$ python -q
>>> import numpy as np
>>> import numpy.linalg as la
>>> np.set_printoptions(precision=2, suppress=True, linewidth=200)
>>> def tidy(a):
...     return np.round(a, 2) + 0
... 
>>> f = np.array([-2, -2, -1, 2])
>>> r1 = np.array([0, -1, 0, 1, 2, 2, 0, -1])
>>> m1 = np.outer(f, r1)
>>> m1
array([[ 0,  2,  0, -2, -4, -4,  0,  2],
       [ 0,  2,  0, -2, -4, -4,  0,  2],
       [ 0,  1,  0, -1, -2, -2,  0,  1],
       [ 0, -2,  0,  2,  4,  4,  0, -2]])
>>> # row 1 repeats row 0
>>> ang = np.radians(72)
>>> Rm = np.eye(8)
>>> Rm[3, 3] = Rm[4, 4] = np.cos(ang)
>>> Rm[3, 4], Rm[4, 3] = -np.sin(ang), np.sin(ang)
>>> tidy(Rm)
array([[ 1.  ,  0.  ,  0.  ,  0.  ,  0.  ,  0.  ,  0.  ,  0.  ],
       [ 0.  ,  1.  ,  0.  ,  0.  ,  0.  ,  0.  ,  0.  ,  0.  ],
       [ 0.  ,  0.  ,  1.  ,  0.  ,  0.  ,  0.  ,  0.  ,  0.  ],
       [ 0.  ,  0.  ,  0.  ,  0.31, -0.95,  0.  ,  0.  ,  0.  ],
       [ 0.  ,  0.  ,  0.  ,  0.95,  0.31,  0.  ,  0.  ,  0.  ],
       [ 0.  ,  0.  ,  0.  ,  0.  ,  0.  ,  1.  ,  0.  ,  0.  ],
       [ 0.  ,  0.  ,  0.  ,  0.  ,  0.  ,  0.  ,  1.  ,  0.  ],
       [ 0.  ,  0.  ,  0.  ,  0.  ,  0.  ,  0.  ,  0.  ,  1.  ]])
>>> other = m1 @ Rm.T
>>> tidy(other)
array([[ 0.  ,  2.  ,  0.  ,  3.19, -3.14, -4.  ,  0.  ,  2.  ],
       [ 0.  ,  2.  ,  0.  ,  3.19, -3.14, -4.  ,  0.  ,  2.  ],
       [ 0.  ,  1.  ,  0.  ,  1.59, -1.57, -2.  ,  0.  ,  1.  ],
       [ 0.  , -2.  ,  0.  , -3.19,  3.14,  4.  ,  0.  , -2.  ]])
>>> tidy(np.abs(other - m1).max(axis=0))
array([0.  , 0.  , 0.  , 5.19, 0.86, 0.  , 0.  , 0.  ])
>>> tidy(la.det(Rm)), tidy(np.trace(Rm))
(np.float64(1.0), np.float64(6.62))
>>> tidy(la.svd(m1, compute_uv=False)), tidy(la.svd(other, compute_uv=False))
(array([11.96,  0.  ,  0.  ,  0.  ]), array([11.96,  0.  ,  0.  ,  0.  ]))
>>> np.allclose(la.norm(m1, axis=1), la.norm(other, axis=1))
True
>>> np.allclose(m1 @ m1.T, other @ other.T)
True
>>> W1 = np.array([[-3, 0],
...     [2, -1],
...     [-1, 1],
...     [0, -2],
...     [3, 2],
...     [3, 2],
...     [-1, -1],
...     [-3, 0]])
>>> coef = np.array([4, -4])
>>> H = np.maximum(m1 @ W1 + coef, 0)
>>> la.matrix_rank(H)
np.int64(1)
>>> H
array([[ 0,  0],
       [ 0,  0],
       [ 0,  0],
       [30, 10]])
>>> Z = np.array([[3, 1, 2], [2, 0, 0]])
>>> H @ Z
array([[  0,   0,   0],
       [  0,   0,   0],
       [  0,   0,   0],
       [110,  30,  60]])
>>> W1 @ Z
array([[-9, -3, -6],
       [ 4,  2,  4],
       [-1, -1, -2],
       [-4,  0,  0],
       [13,  3,  6],
       [13,  3,  6],
       [-5, -1, -2],
       [-9, -3, -6]])
>>> np.argsort(-la.norm(H, axis=0).round(6), kind="stable")[:3]
array([0, 1])
>>> la.matrix_rank(H, rtol=0.1)
np.int64(1)
>>> tidy(la.norm(m1, axis=0))
array([0.  , 3.61, 0.  , 3.61, 7.21, 7.21, 0.  , 3.61])
>>> tidy(la.norm(m1, axis=1))
array([6.63, 6.63, 3.32, 6.63])
>>> tidy(la.norm(m1, "nuc"))
np.float64(11.96)
>>> tidy(la.norm(m1[2] - m1[3]))
np.float64(9.95)
>>> tidy(la.norm(m1[2], 1)), tidy(la.norm(m1[2], np.inf))
(np.float64(7.0), np.float64(2.0))
>>> tidy(la.norm(m1) ** 2 / la.norm(m1, 2) ** 2)
np.float64(1.0)
>>> sv = 5 * 0.5 ** np.arange(7)
>>> rng = np.random.default_rng(579154)
>>> arr = rng.normal(size=(35, 7)) * rng.permutation(sv)
>>> tidy(arr)
array([[ 2.7 ,  1.44,  0.03,  0.01,  1.14, -0.33, -2.48],
       [ 2.52,  0.3 ,  0.01,  0.  , -1.87, -0.02, -0.01],
       [ 5.37, -0.88, -0.21, -0.07, -1.65, -0.44,  0.29],
       [-3.02,  0.48, -0.08, -0.13, -0.75,  0.15, -1.87],
       [ 3.89, -0.2 ,  0.01,  0.  ,  0.23, -0.11,  2.45],
       [-7.17, -0.1 ,  0.28, -0.06,  1.41,  0.54,  1.85],
       [ 2.85, -1.06,  0.03,  0.02,  0.55, -0.69,  3.84],
       [ 4.14,  0.68, -0.22,  0.09, -0.46, -0.21, -2.23],
       [-0.6 ,  0.33, -0.04, -0.1 , -2.49,  0.55, -1.27],
       [ 5.11,  0.3 , -0.21, -0.06, -2.56, -0.29,  0.07],
       [-6.53, -0.69,  0.  , -0.01, -2.01,  0.17,  2.04],
       [-3.84, -0.66,  0.  ,  0.08,  1.14, -0.13,  2.34],
       [-1.47, -0.41,  0.34,  0.01, -2.45, -0.3 , -0.86],
       [-1.19,  0.01,  0.16,  0.06, -1.19,  0.37,  1.08],
       [ 2.76,  0.13, -0.07,  0.02, -1.09, -0.08, -1.13],
       [-3.61, -1.2 ,  0.1 , -0.01, -0.89,  0.34, -1.4 ],
       [-2.2 ,  0.78,  0.14,  0.01, -1.45,  0.26, -2.11],
       [-1.59,  0.14, -0.11, -0.09,  2.62, -0.23,  3.02],
       [-2.11, -0.72, -0.28,  0.09,  2.3 ,  0.32,  2.88],
       [ 2.15, -0.14, -0.12, -0.09, -0.27,  0.05,  2.1 ],
       [-2.02, -0.62, -0.11,  0.09,  1.59, -0.27, -0.79],
       [ 4.44, -0.58,  0.16, -0.13, -0.8 , -0.33,  3.54],
       [ 4.85,  0.63, -0.07, -0.01, -0.33, -0.53, -2.26],
       [ 0.06,  0.38, -0.21, -0.08,  0.22,  0.67,  3.13],
       [-1.77, -1.12, -0.11,  0.05, -0.63,  0.31, -0.28],
       [ 2.53,  0.96,  0.03, -0.02, -0.43,  0.69, -3.55],
       [-5.84,  0.47,  0.05,  0.05, -0.75, -0.33,  0.6 ],
       [-2.34,  0.04, -0.03, -0.02,  1.13,  0.57, -3.29],
       [ 1.32, -0.29, -0.1 ,  0.13,  0.98,  0.24, -0.62],
       [-4.33, -0.35, -0.11, -0.11, -0.06, -0.23,  0.98],
       [ 7.19,  0.04,  0.19,  0.16,  0.11, -0.13, -1.65],
       [-1.65,  0.46,  0.  ,  0.05, -2.22,  0.29, -4.95],
       [-5.4 ,  0.04, -0.39,  0.04, -1.42, -0.26, -0.57],
       [ 7.46, -0.34, -0.18,  0.01,  0.37, -0.53, -2.8 ],
       [-0.35, -0.66, -0.28, -0.05,  1.19,  0.06, -1.76]])
>>> x = np.array([2, 3, 0, 2, 0, 1, 2])
>>> rhs = arr @ x
>>> tidy(la.pinv(arr) @ arr)
array([[1., 0., 0., 0., 0., 0., 0.],
       [0., 1., 0., 0., 0., 0., 0.],
       [0., 0., 1., 0., 0., 0., 0.],
       [0., 0., 0., 1., 0., 0., 0.],
       [0., 0., 0., 0., 1., 0., 0.],
       [0., 0., 0., 0., 0., 1., 0.],
       [0., 0., 0., 0., 0., 0., 1.]])
>>> tidy(la.lstsq(arr, rhs)[0])
array([2., 3., 0., 2., 0., 1., 2.])
>>> rhs = rhs + 0.02 * rng.normal(size=35)
>>> tidy(rhs)
array([  4.41,   5.88,   8.08,  -8.46,  12.03, -10.57,   9.55,   5.79,  -2.4 ,  10.89, -10.9 ,  -4.94,  -6.2 ,   0.31,   3.62, -13.32,  -6.02,   2.87,  -0.12,   7.96,  -7.56,  13.66,   6.54,   8.06,
        -7.07,   1.5 ,  -9.32, -10.6 ,   1.03,  -8.17,  11.41, -11.44, -12.  ,   7.81,  -6.23])
>>> coef, *_ = la.lstsq(arr, rhs)
>>> coef.round()
array([ 2.,  3., -0.,  2., -0.,  1.,  2.])
>>> tidy(arr.T @ (rhs - arr @ coef))
array([0., 0., 0., 0., 0., 0., 0.])
